% ipython --no-banner

In [1]: import numpy as np

In [2]: np.set_printoptions(precision=2, suppress=True, linewidth=200)

In [3]: r0 = np.array([2, 0, 2, 1, 1, 0, 0, 0, -2])

In [4]: g = np.array([7, 0, -6, -6, 4, 8, 7, -6, 6, 3, -6, -8, 5])

In [5]: E = np.outer(r0, g)

In [6]: E
Out[6]: 
array([[ 14,   0, -12, -12,   8,  16,  14, -12,  12,   6, -12, -16,  10],
       [  0,   0,   0,   0,   0,   0,   0,   0,   0,   0,   0,   0,   0],
       [ 14,   0, -12, -12,   8,  16,  14, -12,  12,   6, -12, -16,  10],
       [  7,   0,  -6,  -6,   4,   8,   7,  -6,   6,   3,  -6,  -8,   5],
       [  7,   0,  -6,  -6,   4,   8,   7,  -6,   6,   3,  -6,  -8,   5],
       [  0,   0,   0,   0,   0,   0,   0,   0,   0,   0,   0,   0,   0],
       [  0,   0,   0,   0,   0,   0,   0,   0,   0,   0,   0,   0,   0],
       [  0,   0,   0,   0,   0,   0,   0,   0,   0,   0,   0,   0,   0],
       [-14,   0,  12,  12,  -8, -16, -14,  12, -12,  -6,  12,  16, -10]])

In [7]: gram = E.T @ E

In [8]: (E @ E.T).shape
Out[8]: (9, 9)

In [9]: U, sig, VT = np.linalg.svd(E)

In [10]: vecs = VT[:(sig > 1e-8).sum()]

In [11]: rng = np.random.default_rng(85)

In [12]: x = E[6] + 4 * E[3] + rng.integers(2) * np.eye(13)[10]

In [13]: x
Out[13]: array([ 28.,   0., -24., -24.,  16.,  32.,  28., -24.,  24.,  12., -23., -32.,  20.])

In [14]: np.diag(vecs.T @ vecs)
Out[14]: array([0.11, 0.  , 0.08, 0.08, 0.04, 0.14, 0.11, 0.08, 0.08, 0.02, 0.08, 0.14, 0.05])

In [15]: r0 = np.array([-2, 2])

In [16]: np.polyval(r0, E[3])
Out[16]: array([-12,   2,  14,  14,  -6, -14, -12,  14, -10,  -4,  14,  18,  -8])

In [17]: np.cross(E[3, :3], E[1, :3])
Out[17]: array([0, 0, 0])

In [18]: np.array([np.convolve(row, r0, "same") for row in E])
Out[18]: 
array([[-28,  28,  24,   0, -40, -16,   4,  52, -48,  12,  36,   8, -52],
       [  0,   0,   0,   0,   0,   0,   0,   0,   0,   0,   0,   0,   0],
       [-28,  28,  24,   0, -40, -16,   4,  52, -48,  12,  36,   8, -52],
       [-14,  14,  12,   0, -20,  -8,   2,  26, -24,   6,  18,   4, -26],
       [-14,  14,  12,   0, -20,  -8,   2,  26, -24,   6,  18,   4, -26],
       [  0,   0,   0,   0,   0,   0,   0,   0,   0,   0,   0,   0,   0],
       [  0,   0,   0,   0,   0,   0,   0,   0,   0,   0,   0,   0,   0],
       [  0,   0,   0,   0,   0,   0,   0,   0,   0,   0,   0,   0,   0],
       [ 28, -28, -24,   0,  40,  16,  -4, -52,  48, -12, -36,  -8,  52]])

In [19]: np.unique(E.round(6), axis=0).shape
Out[19]: (4, 13)

In [20]: np.abs(np.diag(np.linalg.qr(E)[1])) > 1e-9
Out[20]: array([ True, False, False, False, False, False, False, False, False])

In [21]: np.allclose(E[:-1].T @ np.linalg.lstsq(E[:-1].T, E[-1])[0], E[-1])
Out[21]: True

In [22]: U, sig, VT = np.linalg.svd(E)

In [23]: np.argmax(sig[:-1] / (sig[1:] + 1e-6)) + 1
Out[23]: np.int64(1)

In [24]: sig.round(2) + 0
Out[24]: array([79.9,  0. ,  0. ,  0. ,  0. ,  0. ,  0. ,  0. ,  0. ])

In [25]: M2 = U[:, :1] @ np.diag(sig[:1]) @ VT[:1]

In [26]: round(np.linalg.norm(E - M2) / np.linalg.norm(E), 2)
Out[26]: np.float64(0.0)

In [27]: round(float(np.abs(E - M2).max()), 2)
Out[27]: 0.0

In [28]: M2
Out[28]: 
array([[ 14.,   0., -12., -12.,   8.,  16.,  14., -12.,  12.,   6., -12., -16.,  10.],
       [  0.,   0.,   0.,   0.,   0.,   0.,   0.,   0.,   0.,   0.,   0.,   0.,   0.],
       [ 14.,   0., -12., -12.,   8.,  16.,  14., -12.,  12.,   6., -12., -16.,  10.],
       [  7.,   0.,  -6.,  -6.,   4.,   8.,   7.,  -6.,   6.,   3.,  -6.,  -8.,   5.],
       [  7.,   0.,  -6.,  -6.,   4.,   8.,   7.,  -6.,   6.,   3.,  -6.,  -8.,   5.],
       [  0.,   0.,   0.,   0.,   0.,   0.,   0.,   0.,   0.,   0.,   0.,   0.,   0.],
       [  0.,   0.,   0.,   0.,   0.,   0.,   0.,   0.,   0.,   0.,   0.,   0.,   0.],
       [  0.,   0.,   0.,   0.,   0.,   0.,   0.,   0.,   0.,   0.,   0.,   0.,   0.],
       [-14.,   0.,  12.,  12.,  -8., -16., -14.,  12., -12.,  -6.,  12.,  16., -10.]])

In [29]: M2 = np.array([[4, 5], [3, 0], [6, 4]])

In [30]: J = np.tile(M2, (2, 3))

In [31]: J
Out[31]: 
array([[4, 5, 4, 5, 4, 5],
       [3, 0, 3, 0, 3, 0],
       [6, 4, 6, 4, 6, 4],
       [4, 5, 4, 5, 4, 5],
       [3, 0, 3, 0, 3, 0],
       [6, 4, 6, 4, 6, 4]])

In [32]: [round(float(x), 2) for x in np.linalg.svd(J, compute_uv=False)[:3]]
Out[32]: [24.02, 5.94, 0.0]

In [33]: np.linalg.cond(J) > 100
Out[33]: np.True_

In [34]: np.round(np.linalg.norm(J, 2) / np.linalg.norm(J), 2)
Out[34]: np.float64(0.97)

In [35]: rank = np.linalg.matrix_rank(J)

In [36]: rank
Out[36]: np.int64(2)

In [37]: ns = np.linalg.svd(J)[2][rank:].T

In [38]: np.linalg.matrix_rank(J.T @ J), np.linalg.matrix_rank(J @ J.T)
Out[38]: (np.int64(2), np.int64(2))

In [39]: [int(np.linalg.matrix_rank(np.delete(J, i, axis=0))) for i in range(6)]
Out[39]: [2, 2, 2, 2, 2, 2]

In [40]: [int(np.linalg.matrix_rank(J[:i])) for i in range(1, len(J) + 1)]
Out[40]: [1, 2, 2, 2, 2, 2]

In [41]: np.round(ns @ ns.T, 2) + 0
Out[41]: 
array([[ 0.67,  0.  , -0.33,  0.  , -0.33,  0.  ],
       [ 0.  ,  0.67,  0.  , -0.33,  0.  , -0.33],
       [-0.33,  0.  ,  0.67,  0.  , -0.33,  0.  ],
       [ 0.  , -0.33,  0.  ,  0.67,  0.  , -0.33],
       [-0.33,  0.  , -0.33,  0.  ,  0.67,  0.  ],
       [ 0.  , -0.33,  0.  , -0.33,  0.  ,  0.67]])

In [42]: [int(np.linalg.matrix_rank(J[:, :j + 1])) for j in range(6)]
Out[42]: [1, 2, 2, 2, 2, 2]

In [43]: np.round(J @ ns, 2) + 0
Out[43]: 
array([[0., 0., 0., 0.],
       [0., 0., 0., 0.],
       [0., 0., 0., 0.],
       [0., 0., 0., 0.],
       [0., 0., 0., 0.],
       [0., 0., 0., 0.]])

In [44]: np.linalg.lstsq(J[:-1].T, J[-1])[2]
Out[44]: np.int32(2)

In [45]: np.allclose(J[:-1].T @ np.linalg.lstsq(J[:-1].T, J[-1])[0], J[-1])
Out[45]: True

In [46]: round(np.trace(np.linalg.pinv(J) @ J), 2)
Out[46]: np.float64(2.0)

In [47]: z = rng.integers(0, 2, 12)

In [48]: K = (z[:, None] == z) * 4 + np.eye(12)

In [49]: K
Out[49]: 
array([[5., 0., 4., 0., 4., 0., 4., 4., 0., 0., 0., 4.],
       [0., 5., 0., 4., 0., 4., 0., 0., 4., 4., 4., 0.],
       [4., 0., 5., 0., 4., 0., 4., 4., 0., 0., 0., 4.],
       [0., 4., 0., 5., 0., 4., 0., 0., 4., 4., 4., 0.],
       [4., 0., 4., 0., 5., 0., 4., 4., 0., 0., 0., 4.],
       [0., 4., 0., 4., 0., 5., 0., 0., 4., 4., 4., 0.],
       [4., 0., 4., 0., 4., 0., 5., 4., 0., 0., 0., 4.],
       [4., 0., 4., 0., 4., 0., 4., 5., 0., 0., 0., 4.],
       [0., 4., 0., 4., 0., 4., 0., 0., 5., 4., 4., 0.],
       [0., 4., 0., 4., 0., 4., 0., 0., 4., 5., 4., 0.],
       [0., 4., 0., 4., 0., 4., 0., 0., 4., 4., 5., 0.],
       [4., 0., 4., 0., 4., 0., 4., 4., 0., 0., 0., 5.]])

In [50]: K.shape
Out[50]: (12, 12)

In [51]: round(np.linalg.norm(K), 2)
Out[51]: np.float64(35.5)

In [52]: np.linalg.matrix_rank(K)
Out[52]: np.int64(12)

In [53]: np.linalg.svd(K, compute_uv=False)
Out[53]: array([25., 25.,  1.,  1.,  1.,  1.,  1.,  1.,  1.,  1.,  1.,  1.])

In [54]: K.sum(axis=0)
Out[54]: array([25., 25., 25., 25., 25., 25., 25., 25., 25., 25., 25., 25.])

In [55]: np.unravel_index(np.abs(K).argmax(), K.shape)
Out[55]: (np.int64(0), np.int64(0))

In [56]: np.diff(K, axis=0)
Out[56]: 
array([[-5.,  5., -4.,  4., -4.,  4., -4., -4.,  4.,  4.,  4., -4.],
       [ 4., -5.,  5., -4.,  4., -4.,  4.,  4., -4., -4., -4.,  4.],
       [-4.,  4., -5.,  5., -4.,  4., -4., -4.,  4.,  4.,  4., -4.],
       [ 4., -4.,  4., -5.,  5., -4.,  4.,  4., -4., -4., -4.,  4.],
       [-4.,  4., -4.,  4., -5.,  5., -4., -4.,  4.,  4.,  4., -4.],
       [ 4., -4.,  4., -4.,  4., -5.,  5.,  4., -4., -4., -4.,  4.],
       [ 0.,  0.,  0.,  0.,  0.,  0., -1.,  1.,  0.,  0.,  0.,  0.],
       [-4.,  4., -4.,  4., -4.,  4., -4., -5.,  5.,  4.,  4., -4.],
       [ 0.,  0.,  0.,  0.,  0.,  0.,  0.,  0., -1.,  1.,  0.,  0.],
       [ 0.,  0.,  0.,  0.,  0.,  0.,  0.,  0.,  0., -1.,  1.,  0.],
       [ 4., -4.,  4., -4.,  4., -4.,  4.,  4., -4., -4., -5.,  5.]])

In [57]: np.abs(K).max()
Out[57]: np.float64(5.0)

In [58]: np.abs(np.linalg.svd(K)[2][-1])
Out[58]: array([0.  , 0.82, 0.09, 0.04, 0.22, 0.31, 0.13, 0.06, 0.09, 0.17, 0.21, 0.25])

In [59]: round(float(np.linalg.norm(K, 2) / np.linalg.norm(K)), 2)
Out[59]: 0.7

In [60]: np.argsort(-np.linalg.norm(K, axis=0).round(6), kind="stable")[:3]
Out[60]: array([0, 1, 2])

In [61]: O, _ = np.linalg.qr(np.array([[1.4, -1.4, -1.0, -1.6, -0.5, 0.2, 1.4, 2.4, 2.8],
    ...:     [-0.7, -1.9, 2.0, 0.7, 0.7, -0.7, -1.5, 0.4, 1.7],
    ...:     [-0.2, 0.8, -0.4, 0.9, 0.3, 1.2, 0.3, -1.1, -0.3],
    ...:     [-0.3, -1.0, 0.7, -0.8, 1.1, 1.4, 0.6, 1.8, -0.6],
    ...:     [-0.6, 1.2, 0.0, 0.2, 0.0, 0.2, 1.1, 0.2, 0.1],
    ...:     [-1.9, -0.3, -1.5, -1.6, 0.0, 1.3, -1.7, 0.5, -0.3],
    ...:     [-1.4, 0.0, 0.3, -1.0, 0.0, 1.0, 0.8, 0.2, -0.8],
    ...:     [-0.2, -1.3, 1.3, -1.4, -0.2, 0.3, 1.9, -0.3, 1.1],
    ...:     [0.1, -0.3, -1.1, 0.5, -0.2, -0.1, 0.9, -1.8, 1.1]]))

In [62]: evals = np.array([2, 0, 2, -2, 0, 2, -1, 0, 2])

In [63]: mat = O @ np.diag(evals) @ O.T

In [64]: mat
Out[64]: 
array([[ 0.79, -0.3 ,  0.35, -0.27, -0.41, -0.09, -0.65, -0.41,  0.72],
       [-0.3 , -0.13, -0.36,  0.28,  0.54, -0.02,  0.38,  0.72, -0.85],
       [ 0.35, -0.36,  1.23,  0.12,  0.31, -0.06,  0.43,  1.05,  0.23],
       [-0.27,  0.28,  0.12, -0.07, -0.19,  0.04,  0.06, -0.17, -0.09],
       [-0.41,  0.54,  0.31, -0.19,  0.24,  0.52, -0.69,  0.16, -0.48],
       [-0.09, -0.02, -0.06,  0.04,  0.52,  1.77,  0.07, -0.15,  0.55],
       [-0.65,  0.38,  0.43,  0.06, -0.69,  0.07,  1.38, -0.48,  0.38],
       [-0.41,  0.72,  1.05, -0.17,  0.16, -0.15, -0.48,  0.27,  0.22],
       [ 0.72, -0.85,  0.23, -0.09, -0.48,  0.55,  0.38,  0.22, -0.49]])

In [65]: M2 = np.array([[-2, -2],
    ...:     [1, 3],
    ...:     [1, -3],
    ...:     [0, -3],
    ...:     [3, 0],
    ...:     [3, 1],
    ...:     [0, 0],
    ...:     [-3, -2],
    ...:     [-1, -3]])

In [66]: np.linalg.matrix_rank(mat @ M2)
Out[66]: np.int64(2)

In [67]: np.linalg.matrix_rank(np.vstack([mat, M2.T]))
Out[67]: np.int64(8)

In [68]: np.einsum("ij,ij->i", mat, mat)
Out[68]: array([2.19, 1.98, 3.21, 0.25, 1.64, 3.75, 3.52, 2.21, 2.26])

In [69]: np.vstack([mat, M2.T]).shape
Out[69]: (11, 9)

In [70]: np.einsum("ij->j", mat)
Out[70]: array([-0.27,  0.27,  3.3 , -0.29, -0.01,  2.63,  0.89,  1.21,  0.21])
